$ python -q
>>> import numpy as np
>>> import numpy.linalg as la
>>> np.set_printoptions(suppress=True, linewidth=120)
>>> rd = lambda a: np.round(a, 2) + 0
>>> u = np.array([-3, 8, -6, -9, 9, -4, 1]) + 0.5
>>> W0 = np.outer(u, u) / (u @ u)
>>> print(rd(W0))
[[ 0.02 -0.07  0.05  0.07 -0.08  0.03 -0.01]
 [-0.07  0.25 -0.16 -0.25  0.28 -0.1   0.04]
 [ 0.05 -0.16  0.11  0.16 -0.18  0.07 -0.03]
 [ 0.07 -0.25  0.16  0.25 -0.28  0.1  -0.04]
 [-0.08  0.28 -0.18 -0.28  0.32 -0.12  0.05]
 [ 0.03 -0.1   0.07  0.1  -0.12  0.04 -0.02]
 [-0.01  0.04 -0.03 -0.04  0.05 -0.02  0.01]]
>>> print([round(float(x), 2) for x in la.svd(W0, compute_uv=False)[:3]])
[1.0, 0.0, 0.0]
>>> print(np.argsort(-la.norm(W0, axis=0).round(6), kind="stable")[:3])
[4 1 3]
>>> print(rd(la.norm(W0, 2) / la.norm(W0)))
1.0
>>> w, vecs = la.eigh(W0)
>>> print(rd(la.eigvalsh(W0 @ W0)))
[0. 0. 0. 0. 0. 0. 1.]
>>> print(rd(w))
[0. 0. 0. 0. 0. 0. 1.]
>>> print(rd(vecs.T @ vecs))
[[1. 0. 0. 0. 0. 0. 0.]
 [0. 1. 0. 0. 0. 0. 0.]
 [0. 0. 1. 0. 0. 0. 0.]
 [0. 0. 0. 1. 0. 0. 0.]
 [0. 0. 0. 0. 1. 0. 0.]
 [0. 0. 0. 0. 0. 1. 0.]
 [0. 0. 0. 0. 0. 0. 1.]]
>>> print(np.abs(vecs[:, -1]).round(6).argmax())
4
>>> print(rd(np.abs(vecs[:, -1])))
[0.15 0.5  0.33 0.5  0.56 0.21 0.09]
>>> print(rd(vecs.T @ W0 @ vecs))
[[0. 0. 0. 0. 0. 0. 0.]
 [0. 0. 0. 0. 0. 0. 0.]
 [0. 0. 0. 0. 0. 0. 0.]
 [0. 0. 0. 0. 0. 0. 0.]
 [0. 0. 0. 0. 0. 0. 0.]
 [0. 0. 0. 0. 0. 0. 0.]
 [0. 0. 0. 0. 0. 0. 1.]]
>>> print((w > 1e-8).sum(), (w < -1e-8).sum())
1 0
>>> print(rd(w.sum()), rd(np.trace(W0)))
1.0 1.0
>>> rng = np.random.default_rng(750)
>>> lab = rng.permutation(7)
>>> print(lab)
[1 4 6 5 3 2 0]
>>> Y = W0[lab][:, lab]
>>> print(np.trace(Y))
1.0
>>> print(rd(np.diag(Y)))
[0.25 0.32 0.01 0.04 0.25 0.11 0.02]
